% ipython --no-banner

In [1]: import numpy as np

In [2]: np.set_printoptions(precision=3, suppress=True, linewidth=140, floatmode="fixed")

In [3]: K = np.array([[2, 0], [1, 0], [1, 1]])

In [4]: other = np.array([[1, 3], [3, -1]])

In [5]: print(np.einsum("ij,ij->i", K, K))
[4 1 2]

In [6]: np.linalg.matrix_rank(np.vstack([K, other.T]))
Out[6]: np.int64(2)

In [7]: np.vstack([K, other.T]).shape
Out[7]: (5, 2)

In [8]: vec = np.array([2, 2])

In [9]: target = K @ vec

In [10]: target
Out[10]: array([4, 2, 4])

In [11]: rng = np.random.default_rng(368595)

In [12]: target = target + 0.1 * rng.normal(size=3)

In [13]: target
Out[13]: array([3.987, 1.945, 4.148])

In [14]: beta, *_ = np.linalg.lstsq(K, target)

In [15]: print(beta.round())
[2.000 2.000]

In [16]: beta
Out[16]: array([1.984, 2.164])

In [17]: [round(float(np.linalg.norm(np.linalg.solve(K.T @ K + lam * np.eye(2), K.T @ target))), 2) for lam in (0, 1, 10, 100)]
Out[17]: [2.94, 2.17, 0.91, 0.14]

In [18]: print(np.round(np.linalg.norm(target - K @ beta), 3))
0.043

In [19]: other = np.c_[K[:, :1] @ np.array([[3]]), np.array([0, -2, 0])]

In [20]: other
Out[20]: 
array([[ 6,  0],
       [ 3, -2],
       [ 3,  0]])

In [21]: print(np.linalg.matrix_rank(other))
2

In [22]: np.linalg.norm(np.linalg.qr(K)[0].T @ other, axis=0) ** 2 / ((other ** 2).sum(axis=0) + 1e-12)
Out[22]: array([1.000, 0.200])

In [23]: W0 = np.array([[0.0, 0.0, 0.0, 3.0, 2.0],
    ...:     [0.0, 0.0, 0.0, 1.0, 0.0],
    ...:     [0.0, 0.0, 0.0, 3.0, 3.0],
    ...:     [3.0, 1.0, 3.0, 0.0, 0.0],
    ...:     [2.0, 0.0, 3.0, 0.0, 0.0]])

In [24]: W0
Out[24]: 
array([[0.000, 0.000, 0.000, 3.000, 2.000],
       [0.000, 0.000, 0.000, 1.000, 0.000],
       [0.000, 0.000, 0.000, 3.000, 3.000],
       [3.000, 1.000, 3.000, 0.000, 0.000],
       [2.000, 0.000, 3.000, 0.000, 0.000]])

In [25]: # rows and columns are dependent

In [26]: np.linalg.cond(W0) > 100
Out[26]: np.True_

In [27]: np.argsort(-np.linalg.norm(W0, axis=0).round(6), kind="stable")[:3]
Out[27]: array([3, 2, 0])

In [28]: np.linalg.matrix_rank(W0, rtol=0.1)
Out[28]: np.int64(4)

In [29]: [round(float(x), 3) for x in np.linalg.svd(W0, compute_uv=False)[:3]]
Out[29]: [5.594, 5.594, 0.838]

In [30]: evals, evecs = np.linalg.eigh(W0)

In [31]: print(np.round(np.linalg.eigvalsh(W0 @ W0), 3) + 0)
[ 0.000  0.703  0.703 31.297 31.297]

In [32]: np.round(evecs @ np.diag(evals) @ evecs.T, 3) + 0
Out[32]: 
array([[0.000, 0.000, 0.000, 3.000, 2.000],
       [0.000, 0.000, 0.000, 1.000, 0.000],
       [0.000, 0.000, 0.000, 3.000, 3.000],
       [3.000, 1.000, 3.000, 0.000, 0.000],
       [2.000, 0.000, 3.000, 0.000, 0.000]])

In [33]: rank = np.linalg.matrix_rank(W0)

In [34]: print(rank)
4

In [35]: ns = np.linalg.svd(W0)[2][rank:].T

In [36]: np.linalg.matrix_rank(W0.T @ W0), np.linalg.matrix_rank(W0 @ W0.T)
Out[36]: (np.int64(4), np.int64(4))

In [37]: print([int(np.linalg.matrix_rank(W0[:, :j + 1])) for j in range(5)])
[1, 2, 2, 3, 4]

In [38]: np.round(ns @ ns.T, 3) + 0
Out[38]: 
array([[ 0.409, -0.409, -0.273,  0.000,  0.000],
       [-0.409,  0.409,  0.273,  0.000,  0.000],
       [-0.273,  0.273,  0.182,  0.000,  0.000],
       [ 0.000,  0.000,  0.000,  0.000,  0.000],
       [ 0.000,  0.000,  0.000,  0.000,  0.000]])

In [39]: np.round(ns[:, 0] / ns[np.abs(ns[:, 0]).round(6).argmax(), 0], 3) + 0
Out[39]: array([ 1.000, -1.000, -0.667,  0.000,  0.000])

In [40]: np.allclose(W0 @ ns, 0)
Out[40]: True

In [41]: [int(np.linalg.matrix_rank(W0[:i])) for i in range(1, len(W0) + 1)]
Out[41]: [1, 2, 2, 3, 4]

In [42]: ns.shape
Out[42]: (5, 1)

In [43]: evals, evecs = np.linalg.eigh(W0)

In [44]: vec = np.array([3, -2, 1, 3, 2])

In [45]: vec @ W0 @ vec
Out[45]: np.float64(96.0)

In [46]: print(np.round(evecs * np.abs(evals) @ evecs.T, 3) + 0)
[[2.452 0.765 2.531 0.000 0.000]
 [0.765 0.586 0.268 0.000 0.000]
 [2.531 0.268 3.395 0.000 0.000]
 [0.000 0.000 0.000 3.683 2.332]
 [0.000 0.000 0.000 2.332 2.750]]

In [47]: round(float(vec @ W0 @ vec / (vec @ vec)), 3), np.round(evals[0], 3), round(evals[-1], 3)
Out[47]: (3.556, np.float64(-5.594), np.float64(5.594))

In [48]: print(np.abs(W0).sum(axis=1).max(), round(np.abs(evals).max(), 3))
7.0 5.594

In [49]: th = np.radians(120)

In [50]: Rm = np.eye(5)

In [51]: Rm[1, 1] = Rm[4, 4] = np.cos(th)

In [52]: Rm[1, 4], Rm[4, 1] = -np.sin(th), np.sin(th)

In [53]: print(Rm)
[[ 1.000  0.000  0.000  0.000  0.000]
 [ 0.000 -0.500  0.000  0.000 -0.866]
 [ 0.000  0.000  1.000  0.000  0.000]
 [ 0.000  0.000  0.000  1.000  0.000]
 [ 0.000  0.866  0.000  0.000 -0.500]]

In [54]: other = W0 @ Rm.T

In [55]: np.abs(other - W0).max(axis=0)
Out[55]: array([0.000, 2.598, 0.000, 0.000, 4.500])

In [56]: round(float(np.linalg.det(Rm)), 3), np.trace(Rm)
Out[56]: (1.0, np.float64(2.0))

In [57]: m1 = np.load("test16.npy")

In [58]: print(m1)
[[ 1.763 -1.089 -0.224]
 [ 4.168 -2.167  0.235]
 [ 4.321 -2.426  0.068]
 [ 0.785 -0.307 -0.274]
 [-0.354  0.443 -0.274]
 [-2.309  0.819 -0.544]
 [-5.541  2.356  0.355]
 [-0.836  0.117  0.391]
 [-0.015  0.213  0.010]
 [-5.299  2.611  0.391]
 [ 0.320  0.009 -0.477]
 [ 1.692 -0.447  0.299]
 [ 1.849 -1.236  0.008]
 [-4.998  2.854 -0.216]
 [ 0.929 -0.326  0.375]
 [-3.055  1.841 -0.191]
 [ 2.572 -0.895 -0.313]]

In [59]: P = m1 @ np.linalg.solve(m1.T @ m1, m1.T)

In [60]: np.round(np.trace(P), 3)
Out[60]: np.float64(3.0)

In [61]: vec = np.array([2, 0, 2])

In [62]: (m1 @ vec).argmax()
Out[62]: np.int64(1)

In [63]: np.sign((m1 @ vec).round(6))
Out[63]: 
array([ 1.000,  1.000,  1.000,  1.000, -1.000, -1.000, -1.000, -1.000, -1.000, -1.000, -1.000,  1.000,  1.000, -1.000,  1.000, -1.000,
        1.000])
